% ipython --no-banner

In [1]: import numpy as np

In [2]: import numpy.linalg as la

In [3]: np.set_printoptions(precision=3, suppress=True, linewidth=120, legacy="1.25")

In [4]: X = np.load("x.npy")

In [5]: X
Out[5]: 
array([[ 0, -1,  2, -2,  2, -1],
       [ 1,  0,  2, -2, -3,  1],
       [-2, -2,  0,  3,  0,  0],
       [ 2,  2, -3,  0, -2,  0],
       [-2,  3,  0,  2,  0, -3],
       [ 1, -1,  0,  0,  3,  0]])

In [6]: t3 = np.stack([X, 2 * X, X[::-1]])

In [7]: np.einsum("bij,cij->bc", t3, t3)
Out[7]: 
array([[108, 216, -20],
       [216, 432, -40],
       [-20, -40, 108]])

In [8]: la.matrix_rank(t3.reshape(3, -1))
Out[8]: 2

In [9]: la.norm(t3, axis=(1, 2))
Out[9]: array([10.392, 20.785, 10.392])

In [10]: t3.sum(axis=0)
Out[10]: 
array([[ 1, -4,  6, -6,  9, -3],
       [ 1,  3,  6, -4, -9,  0],
       [-4, -4, -3,  9, -2,  0],
       [ 4,  4, -9,  3, -6,  0],
       [-5,  9,  2,  4, -3, -8],
       [ 3, -4,  2, -2, 11, -1]])

In [11]: (t3 @ X.T).shape
Out[11]: (3, 6, 6)

In [12]: data = np.load("m.npy")

In [13]: data
Out[13]: 
array([[ 4.733,  6.131, 14.65 , 14.419,  9.638,  3.999,  4.342, -0.778, 14.58 ],
       [ 2.357,  5.914, 15.253, 16.107,  9.158,  5.019,  4.156,  0.657, 15.202],
       [ 5.849,  5.935, 14.199, 16.878, 10.683,  6.116,  4.665,  0.355, 14.282],
       [ 4.898,  5.672, 15.216, 15.635,  8.955,  4.602,  4.072, -0.068, 16.15 ],
       [ 6.221,  5.83 , 14.981, 14.483, 10.181,  5.439,  4.607,  0.143, 15.395],
       [ 6.449,  6.414, 15.221, 15.742,  9.796,  4.685,  5.033, -0.788, 14.426],
       [ 6.706,  4.381, 14.171, 15.568, 10.076,  5.664,  7.038,  0.334, 14.76 ],
       [ 6.227,  5.319, 14.656, 14.134, 10.922,  4.903,  5.463,  0.122, 15.205],
       [ 6.918,  5.145, 14.383, 16.17 , 10.838,  6.045,  4.625,  0.209, 14.617],
       [ 4.743,  5.897, 15.706, 14.188, 10.255,  5.87 ,  5.17 ,  1.12 , 14.729],
       [ 4.087,  3.926, 14.7  , 17.02 ,  9.986,  4.168,  4.992,  0.414, 16.6  ],
       [ 5.199,  4.767, 14.259, 15.276,  8.991,  4.29 ,  4.919,  1.921, 15.781],
       [ 5.222,  4.036, 14.629, 15.12 ,  7.669,  5.004,  5.237, -1.262, 15.793],
       [ 6.025,  5.052, 14.365, 14.18 ,  9.126,  4.795,  5.232, -0.013, 17.075],
       [ 4.867,  4.092, 13.262, 14.165, 10.099,  4.967,  4.645,  0.361, 15.611],
       [ 5.179,  4.821, 14.248, 14.819,  9.083,  6.394,  6.012,  0.122, 14.279],
       [ 5.895,  4.691, 14.769, 16.754,  9.237,  3.855,  6.739,  1.546, 16.244]])

In [14]: u = np.array([-3, -7])

In [15]: np.convolve(data[16], u)
Out[15]: array([ -17.685,  -55.338,  -77.144, -153.645, -144.989,  -76.224,  -47.202,  -51.811,  -59.554, -113.708])
